>>> import numpy as np
>>> import numpy.linalg as la
>>> np.set_printoptions(suppress=True, linewidth=120)
>>> J = np.load("m.npy")
>>> J
array([[0., 1., 0., 0.],
       [1., 1., 2., 0.],
       [0., 0., 1., 0.],
       [0., 0., 0., 4.]])
>>> # 2 groups of indices that never mix
>>> Q, Rm = la.qr(J)
>>> Q @ Rm
array([[0., 1., 0., 0.],
       [1., 1., 2., 0.],
       [0., 0., 1., 0.],
       [0., 0., 0., 4.]])
>>> np.abs(np.diag(Rm))
array([1., 1., 1., 4.])
>>> Rm
array([[-1., -1., -2.,  0.],
       [ 0., -1.,  0.,  0.],
       [ 0.,  0.,  1.,  0.],
       [ 0.,  0.,  0.,  4.]])
>>> np.allclose(Rm.T @ Rm, J.T @ J)
True
>>> t = np.radians(90)
>>> Rm = np.eye(4)
>>> Rm[1, 1] = Rm[3, 3] = np.cos(t)
>>> Rm[1, 3], Rm[3, 1] = -np.sin(t), np.sin(t)
>>> Rm.round(4) + 0
array([[ 1.,  0.,  0.,  0.],
       [ 0.,  0.,  0., -1.],
       [ 0.,  0.,  1.,  0.],
       [ 0.,  1.,  0.,  0.]])
>>> B = J @ Rm.T
>>> np.allclose(J @ J.T, B @ B.T)
True
>>> np.round(np.abs(B - J).max(axis=0), 4)
array([0., 4., 0., 4.])
>>> np.round(la.svd(J, compute_uv=False), 4), np.round(la.svd(B, compute_uv=False), 4)
(array([4.   , 2.618, 1.   , 0.382]), array([4.   , 2.618, 1.   , 0.382]))
>>> X = np.load("case7.npy")
>>> X
array([[-2,  2, -1],
       [-1, -1,  0],
       [-2, -1,  2]])
>>> x0 = np.array([5, -3, 2])
>>> y = X @ x0
>>> y
array([-18,  -2,  -3])
>>> np.round(la.solve(X, X[:, 0]), 4)
array([ 1., -0., -0.])
>>> F = np.load("data.npy")
>>> F
array([[  4,  -2,   6,   6,   7,  13],
       [ -4,   0,  -7,  -5,  -5,  -8],
       [ -7,  -1, -12,  -6,  -7, -10],
       [ -5,  -1,  -8,  -2,  -4,  -5],
       [ -3,  -1,  -5,  -1,  -2,  -2]])
>>> # rank 3
>>> rk = la.matrix_rank(F)
>>> rk
np.int64(3)
>>> N = la.svd(F)[2][rk:].T
>>> [int(la.matrix_rank(F[:, :j + 1])) for j in range(6)]
[1, 2, 3, 3, 3, 3]
>>> np.round(F @ N, 4) + 0
array([[0., 0., 0.],
       [0., 0., 0.],
       [0., 0., 0.],
       [0., 0., 0.],
       [0., 0., 0.]])
>>> [int(la.matrix_rank(F[:i])) for i in range(1, len(F) + 1)]
[1, 2, 3, 3, 3]
>>> [int(la.matrix_rank(np.delete(F, i, axis=0))) for i in range(5)]
[3, 3, 3, 3, 3]
>>> la.matrix_rank(F.T @ F), la.matrix_rank(F @ F.T)
(np.int64(3), np.int64(3))
